% python3 -q
>>> import numpy as np
>>> import numpy.linalg as la
>>> np.set_printoptions(precision=3, suppress=True, linewidth=140)
>>> tidy = lambda a: np.round(a, 3) + 0
>>> m1 = np.array([[1, 0, 1, 2, 2, 0, 0, 0],
...     [1, 1, 1, 2, 0, 1, 1, 0],
...     [2, 0, 2, 0, 0, 0, 2, 0],
...     [1, 0, 0, 0, 0, 1, 1, 1],
...     [2, 0, 1, 0, 1, 2, 1, 2]])
>>> m1
array([[1, 0, 1, 2, 2, 0, 0, 0],
       [1, 1, 1, 2, 0, 1, 1, 0],
       [2, 0, 2, 0, 0, 0, 2, 0],
       [1, 0, 0, 0, 0, 1, 1, 1],
       [2, 0, 1, 0, 1, 2, 1, 2]])
>>> W = np.array([[0, -2, 2, 0],
...     [-1, 2, -1, -2],
...     [-2, 0, -1, -2],
...     [1, -1, 2, 2],
...     [0, 2, 0, 0],
...     [1, 2, 1, -1],
...     [-2, -1, 1, -2],
...     [-1, 0, -2, 2]])
>>> c = np.array([-1, 1, -3, -1])
>>> hid = np.maximum(m1 @ W + c, 0)
>>> (hid > 0).astype(int)
array([[0, 1, 1, 1],
       [0, 0, 1, 0],
       [0, 0, 1, 0],
       [0, 0, 0, 0],
       [0, 1, 0, 0]])
>>> Z = np.array([[0, 3, 2], [4, 2, 8], [2, 8, 3], [9, 3, 2]])
>>> W @ Z
array([[ -4,  12, -10],
       [-12, -13,   7],
       [-20, -20, -11],
       [ 18,  23,   4],
       [  8,   4,  16],
       [  1,  12,  19],
       [-20,  -6, -13],
       [ 14, -13,  -4]])
>>> (hid @ Z).round(6).argmax(axis=1)
array([1, 1, 1, 0, 2])
>>> hid @ Z
array([[17, 21, 16],
       [ 6, 24,  9],
       [ 2,  8,  3],
       [ 0,  0,  0],
       [ 8,  4, 16]])
>>> tidy(la.svd(m1, compute_uv=False))
array([5.649, 3.003, 2.389, 1.757, 0.526])
>>> m1.shape
(5, 8)
>>> la.matrix_rank(m1)
np.int64(5)
>>> tidy(la.norm(m1))
np.float64(7.071)
>>> m1.sum(axis=1)
array([6, 7, 6, 4, 9])
>>> np.abs(m1).max()
np.int64(2)
>>> m1 - m1[0]
array([[ 0,  0,  0,  0,  0,  0,  0,  0],
       [ 0,  1,  0,  0, -2,  1,  1,  0],
       [ 1,  0,  1, -2, -2,  0,  2,  0],
       [ 0,  0, -1, -2, -2,  1,  1,  1],
       [ 1,  0,  0, -2, -1,  2,  1,  2]])
>>> m1.mean(axis=0)
array([1.4, 0.2, 1. , 0.8, 0.6, 0.8, 1. , 0.6])
>>> np.count_nonzero(m1)
np.int64(23)
>>> np.unravel_index(np.abs(m1).argmax(), m1.shape)
(np.int64(0), np.int64(3))
>>> tidy(la.norm(m1[3] - m1[2]))
np.float64(2.828)
>>> m1[3] @ m1[2]
np.int64(4)
>>> tidy(la.norm(m1, 2))
np.float64(5.649)
>>> tidy(la.norm(m1, 1)), tidy(la.norm(m1, np.inf))
(np.float64(7.0), np.float64(9.0))
>>> mat = np.load("run11.npy")
>>> mat
array([[ 1, -1,  1, -1,  1, -1,  1, -1],
       [ 1,  1,  1,  1, -1, -1, -1, -1],
       [ 1, -1, -1,  1,  1, -1, -1,  1],
       [ 1, -1, -1,  1, -1,  1,  1, -1],
       [ 1,  1,  1,  1,  1,  1,  1,  1],
       [ 1,  1, -1, -1,  1,  1, -1, -1],
       [ 1, -1,  1, -1, -1,  1, -1,  1],
       [ 1,  1, -1, -1, -1, -1,  1,  1]])
>>> x = np.array([1, 2, 2, -2, 2, 0, 0, 1])
>>> (mat * x).sum(axis=1)
array([ 4,  0, -2, -8,  6,  4,  2,  2])
>>> np.einsum("ij,j->i", mat, x)
array([ 4,  0, -2, -8,  6,  4,  2,  2])
>>> rng = np.random.default_rng(62)
>>> labels = rng.permutation(8)
>>> B = mat[:, labels] * rng.choice([-1, 1], 8)
>>> B
array([[-1, -1,  1, -1, -1, -1, -1,  1],
       [-1, -1, -1,  1,  1,  1, -1,  1],
       [-1,  1,  1, -1,  1,  1, -1, -1],
       [-1, -1, -1, -1, -1,  1,  1, -1],
       [-1,  1,  1,  1, -1,  1,  1,  1],
       [-1, -1,  1,  1,  1, -1,  1, -1],
       [-1,  1, -1, -1,  1, -1,  1,  1],
       [-1,  1, -1,  1, -1, -1, -1, -1]])
>>> Uu, _, Vt = la.svd(mat.T @ B)
>>> labels
array([0, 7, 4, 1, 6, 3, 5, 2])
>>> tidy(la.lstsq(mat, B)[0])
array([[-1.,  0.,  0.,  0.,  0.,  0.,  0.,  0.],
       [ 0.,  0.,  0.,  1.,  0.,  0.,  0.,  0.],
       [ 0.,  0.,  0.,  0.,  0.,  0.,  0.,  1.],
       [ 0.,  0.,  0.,  0.,  0.,  1.,  0.,  0.],
       [ 0.,  0.,  1.,  0.,  0.,  0.,  0.,  0.],
       [ 0.,  0.,  0.,  0.,  0.,  0.,  1.,  0.],
       [ 0.,  0.,  0.,  0., -1.,  0.,  0.,  0.],
       [ 0.,  1.,  0.,  0.,  0.,  0.,  0.,  0.]])
